% ipython --no-banner

In [1]: import numpy as np

In [2]: import numpy.linalg as la

In [3]: np.set_printoptions(precision=2, suppress=True, linewidth=100, sign=" ")

In [4]: B = np.array([[-2, -1, 2, -1], [-1, -1, 2, -1], [0, 1, -1, 2], [1, 1, -1, 1]])

In [5]: X = np.triu(B)

In [6]: X
Out[6]: 
array([[-2, -1,  2, -1],
       [ 0, -1,  2, -1],
       [ 0,  0, -1,  2],
       [ 0,  0,  0,  1]])

In [7]: # triangular

In [8]: t = np.radians(30)

In [9]: R = np.eye(4)

In [10]: R[3, 3] = R[0, 0] = np.cos(t)

In [11]: R[3, 0], R[0, 3] = -np.sin(t), np.sin(t)

In [12]: R
Out[12]: 
array([[ 0.87,  0.  ,  0.  ,  0.5 ],
       [ 0.  ,  1.  ,  0.  ,  0.  ],
       [ 0.  ,  0.  ,  1.  ,  0.  ],
       [-0.5 ,  0.  ,  0.  ,  0.87]])

In [13]: B = X @ R.T

In [14]: la.svd(X, compute_uv=False), la.svd(B, compute_uv=False)
Out[14]: (array([ 4.15,  1.84,  1.15,  0.23]), array([ 4.15,  1.84,  1.15,  0.23]))

In [15]: np.abs(B - X).max(axis=0)
Out[15]: array([ 1.  ,  0.  ,  0.  ,  1.13])

In [16]: print(np.allclose(la.norm(X, axis=1), la.norm(B, axis=1)))
True

In [17]: O, _ = la.qr(np.array([[1.3, 0.0, 2.0], [0.4, 0.8, 0.1], [-1.2, -1.3, -1.1]]))

In [18]: w = np.array([-1, -2, 1])

In [19]: data = O @ np.diag(w) @ O.T

In [20]: data
Out[20]: 
array([[-1.35,  0.7 , -0.14],
       [ 0.7 ,  0.12,  1.13],
       [-0.14,  1.13, -0.78]])

In [21]: O, R = la.qr(data)

In [22]: R
Out[22]: 
array([[ 1.52, -0.67,  0.72],
       [ 0.  , -1.16,  0.31],
       [ 0.  ,  0.  , -1.14]])

In [23]: round(abs(R[0, 0]), 2), np.round(la.norm(data[:, 0]), 2)
Out[23]: (np.float64(1.52), np.float64(1.52))

In [24]: O.shape, R.shape
Out[24]: ((3, 3), (3, 3))

In [25]: w, vecs = la.eig(R)

In [26]: w
Out[26]: array([ 1.52, -1.16, -1.14])

In [27]: np.sort(la.eigvals(la.inv(R)))
Out[27]: array([-0.88, -0.87,  0.66])

In [28]: np.all(la.eigvalsh(data) > 0)
Out[28]: np.False_

In [29]: np.round(la.eigvalsh(data).min(), 2)
Out[29]: np.float64(-2.0)

In [30]: f = np.array([-8, 8, -8])

In [31]: np.polyval(f, data[2])
Out[31]: array([ -9.3 ,  -9.18, -19.04])

In [32]: np.correlate(data[2], data[0], "full")
Out[32]: array([ 0.02, -0.26,  1.09, -2.06,  1.05])

In [33]: print(np.cross(data[2, :3], data[0, :3]))
[ 0.38  1.03  1.42]
